% python3 -q
>>> import numpy as np
>>> np.set_printoptions(precision=2, suppress=True, linewidth=120)
>>> data = np.load("x.npy")
>>> data
array([[ 0, -3,  3,  0,  3,  3],
       [ 3,  0, -3,  3,  0,  3],
       [ 3,  3,  0, -3,  3,  0],
       [ 0,  3,  3,  0, -3,  3],
       [ 3,  0,  3,  3,  0, -3],
       [-3,  3,  0,  3,  3,  0]])
>>> B = np.linalg.inv(data)
>>> round(np.linalg.det(data) * np.linalg.det(B), 2)
np.float64(1.0)
>>> np.round(np.linalg.det(data) * B, 2) + 0
array([[    0.,  3888.,  3888.,     0.,  3888., -3888.],
       [-3888.,     0.,  3888.,  3888.,     0.,  3888.],
       [ 3888., -3888.,     0.,  3888.,  3888.,     0.],
       [    0.,  3888., -3888.,     0.,  3888.,  3888.],
       [ 3888.,     0.,  3888., -3888.,     0.,  3888.],
       [ 3888.,  3888.,     0.,  3888., -3888.,     0.]])
>>> np.round(data @ B, 2) + 0
array([[1., 0., 0., 0., 0., 0.],
       [0., 1., 0., 0., 0., 0.],
       [0., 0., 1., 0., 0., 0.],
       [0., 0., 0., 1., 0., 0.],
       [0., 0., 0., 0., 1., 0.],
       [0., 0., 0., 0., 0., 1.]])
>>> B.round(2) + 0
array([[ 0.  ,  0.08,  0.08,  0.  ,  0.08, -0.08],
       [-0.08,  0.  ,  0.08,  0.08,  0.  ,  0.08],
       [ 0.08, -0.08,  0.  ,  0.08,  0.08,  0.  ],
       [ 0.  ,  0.08, -0.08,  0.  ,  0.08,  0.08],
       [ 0.08,  0.  ,  0.08, -0.08,  0.  ,  0.08],
       [ 0.08,  0.08,  0.  ,  0.08, -0.08,  0.  ]])
>>> vec = np.array([2, 1, -2, -1, 1, 1])
>>> rhs = data @ vec
>>> rhs
array([-3, 12, 15, -3, -6, -3])
>>> np.linalg.solve(data, rhs + data[:, 2])
array([ 2.,  1., -1., -1.,  1.,  1.])
>>> np.linalg.solve(data.T, data[3])
array([-0.,  0.,  0.,  1., -0.,  0.])
>>> np.linalg.solve(data, -1 * rhs)
array([-2., -1.,  2.,  1., -1., -1.])
>>> C2 = data.T @ data
>>> np.allclose(C2, C2.T)
True
>>> (data @ data.T).shape
(6, 6)
>>> np.linalg.eigvalsh(C2)[::-1]
array([36., 36., 36., 36., 36., 36.])
>>> th = np.radians(180)
>>> r_ = np.eye(6)
>>> r_[1, 1] = r_[0, 0] = np.cos(th)
>>> r_[1, 0], r_[0, 1] = -np.sin(th), np.sin(th)
>>> r_.round(2) + 0
array([[-1.,  0.,  0.,  0.,  0.,  0.],
       [ 0., -1.,  0.,  0.,  0.,  0.],
       [ 0.,  0.,  1.,  0.,  0.,  0.],
       [ 0.,  0.,  0.,  1.,  0.,  0.],
       [ 0.,  0.,  0.,  0.,  1.,  0.],
       [ 0.,  0.,  0.,  0.,  0.,  1.]])
>>> B = data @ r_.T
>>> np.allclose(data @ data.T, B @ B.T)
True
>>> C = np.array([[4, 4, 3, 3, 0, 3, 5, 1], [6, 0, 5, 5, 7, 5, 0, 4]])
>>> W0 = np.repeat(C, 12 // 2, axis=0)
>>> rng = np.random.default_rng(74037)
>>> W0 = W0 + 0.05 * rng.normal(size=W0.shape)
>>> W0.round(2) + 0
array([[ 4.03,  3.99,  2.97,  3.03,  0.05,  3.05,  5.  ,  0.92],
       [ 4.01,  4.04,  3.01,  2.96,  0.  ,  3.09,  5.03,  1.03],
       [ 3.99,  4.03,  2.93,  3.04, -0.02,  3.1 ,  5.01,  1.06],
       [ 3.96,  3.93,  2.93,  3.05, -0.02,  3.01,  5.03,  0.99],
       [ 4.01,  3.92,  2.96,  2.95, -0.02,  2.91,  4.94,  1.01],
       [ 4.02,  4.01,  2.91,  2.94, -0.05,  3.08,  5.  ,  1.04],
       [ 5.93, -0.03,  5.01,  5.03,  6.98,  5.01, -0.03,  3.94],
       [ 5.96, -0.02,  4.98,  4.95,  6.93,  5.  ,  0.11,  3.97],
       [ 6.01, -0.01,  5.  ,  5.11,  7.05,  4.86, -0.02,  3.97],
       [ 6.01,  0.01,  4.95,  4.98,  6.98,  4.93,  0.06,  4.04],
       [ 6.02,  0.03,  4.98,  5.03,  7.02,  4.99,  0.03,  4.03],
       [ 5.99,  0.03,  4.98,  4.94,  7.03,  5.  ,  0.  ,  3.92]])
>>> round(float(np.linalg.norm(W0, 2) / np.linalg.norm(W0)), 2)
0.91
>>> np.linalg.matrix_rank(W0, rtol=0.1)
np.int64(2)
>>> [round(float(x), 2) for x in np.linalg.svd(W0, compute_uv=False)[:3]]
[35.98, 16.31, 0.22]
>>> data @ data.T
array([[36,  0,  0,  0,  0,  0],
       [ 0, 36,  0,  0,  0,  0],
       [ 0,  0, 36,  0,  0,  0],
       [ 0,  0,  0, 36,  0,  0],
       [ 0,  0,  0,  0, 36,  0],
       [ 0,  0,  0,  0,  0, 36]])
>>> np.linalg.svd(data, compute_uv=False)
array([6., 6., 6., 6., 6., 6.])
>>> def softmax(z):
...     e = np.exp(z - z.max(axis=-1, keepdims=True))
...     return e / e.sum(axis=-1, keepdims=True)
... 
>>> softmax(W0).sum(axis=1)
array([1., 1., 1., 1., 1., 1., 1., 1., 1., 1., 1., 1.])
>>> np.round(softmax(10 * W0[4]), 2) + 0
array([0., 0., 0., 0., 0., 0., 1., 0.])
>>> scores = W0 @ W0.T / np.sqrt(8)
>>> softmax(scores)[4] @ W0
array([4.03, 3.93, 2.98, 3.03, 0.1 , 3.08, 4.93, 1.05])
>>> w1 = np.array([[3, 2, 2, 1],
...     [2, 1, -3, 3],
...     [3, 2, 3, 2],
...     [-1, 2, 1, 0],
...     [2, -1, 0, -3],
...     [2, -2, 0, -2],
...     [-3, -3, 1, 2],
...     [3, -3, -1, -2]])
>>> c = np.array([-2, 8, 5, 7])
>>> hid = np.maximum(W0 @ w1 + c, 0)
>>> np.linalg.matrix_rank(hid)
np.int64(4)
>>> (hid > 0).mean(axis=0)
array([1. , 1. , 1. , 0.5])
>>> (hid > 0).astype(int)
array([[1, 1, 1, 1],
       [1, 1, 1, 1],
       [1, 1, 1, 1],
       [1, 1, 1, 1],
       [1, 1, 1, 1],
       [1, 1, 1, 1],
       [1, 1, 1, 0],
       [1, 1, 1, 0],
       [1, 1, 1, 0],
       [1, 1, 1, 0],
       [1, 1, 1, 0],
       [1, 1, 1, 0]])
>>> C = np.array([[5, 3], [6, 6], [7, 9], [8, 1]])
>>> w1 @ C
array([[ 49,  40],
       [ 19, -12],
       [ 64,  50],
       [ 14,  18],
       [-20,  -3],
       [-18,  -8],
       [-10, -16],
       [-26, -20]])
>>> J = np.load("layer14.npy")
>>> J
array([[ 0.5 ,  0.1 ,  0.1 ,  0.6 ,  0.1 ],
       [-0.2 , -0.6 ,  1.4 , -0.6 , -2.  ],
       [-0.2 ,  1.8 ,  0.8 ,  0.6 , -2.7 ],
       [ 2.1 ,  0.5 ,  0.6 , -0.4 ,  0.7 ],
       [ 0.4 , -1.2 , -1.2 ,  1.1 , -0.8 ],
       [ 0.  ,  0.9 , -1.3 ,  0.3 , -1.  ],
       [ 0.62,  0.04,  0.22,  0.53,  0.2 ],
       [ 0.1 , -1.  ,  2.  , -1.6 ,  0.4 ]])
>>> softmax(J[4] + 3)
array([0.27, 0.05, 0.05, 0.54, 0.08])
>>> softmax(J[4])
array([0.27, 0.05, 0.05, 0.54, 0.08])
>>> softmax(J).sum(axis=1)
array([1., 1., 1., 1., 1., 1., 1., 1.])
>>> np.round(softmax(10 * J[4]), 2) + 0
array([0., 0., 0., 1., 0.])
>>> scores = J @ J.T / np.sqrt(5)
>>> softmax(scores).round(6).argmax(axis=1)
array([3, 1, 2, 3, 4, 5, 3, 7])
>>> B = np.array([[1, 1], [1, 2], [-1, 1], [1, 2], [0, 1]])
>>> np.linalg.matrix_rank(J @ B)
np.int64(2)
>>> np.einsum("ik,kj->ji", J, B)
array([[ 1.1 , -2.8 ,  1.4 ,  1.6 ,  1.5 ,  2.5 ,  0.97, -4.5 ],
       [ 2.1 , -3.2 ,  2.7 ,  3.6 , -1.8 ,  0.1 ,  2.18, -2.7 ]])
>>> np.einsum("ij->j", J)
array([ 3.32,  0.54,  2.62,  0.53, -5.1 ])
>>> np.einsum("ik,kj->ij", J, B)
array([[ 1.1 ,  2.1 ],
       [-2.8 , -3.2 ],
       [ 1.4 ,  2.7 ],
       [ 1.6 ,  3.6 ],
       [ 1.5 , -1.8 ],
       [ 2.5 ,  0.1 ],
       [ 0.97,  2.18],
       [-4.5 , -2.7 ]])
>>> r0 = np.array([1, 1])
>>> np.convolve(J[6], r0)
array([0.62, 0.66, 0.26, 0.75, 0.73, 0.2 ])
>>> np.polyval(r0, J[6])
array([1.62, 1.04, 1.22, 1.53, 1.2 ])
>>> np.cross(J[6, :3], J[1, :3])
array([ 0.19, -0.91, -0.36])
>>> np.correlate(J[6], J[1], "full")
array([-1.24, -0.45,  0.4 , -1.51, -0.56,  0.48, -0.08, -0.23, -0.04])
>>> B = np.c_[J[:, :2] @ np.array([[-4, 6], [5, -2]]), np.array([1, 2, 2, 0, 1, 2, 1, 2])]
>>> B.round(2) + 0
array([[-1.5 ,  2.8 ,  1.  ],
       [-2.2 ,  0.  ,  2.  ],
       [ 9.8 , -4.8 ,  2.  ],
       [-5.9 , 11.6 ,  0.  ],
       [-7.6 ,  4.8 ,  1.  ],
       [ 4.5 , -1.8 ,  2.  ],
       [-2.28,  3.64,  1.  ],
       [-5.4 ,  2.6 ,  2.  ]])
>>> np.round(np.linalg.lstsq(J, B[:, 0])[0], 2) + 0
array([-4.,  5.,  0.,  0.,  0.])
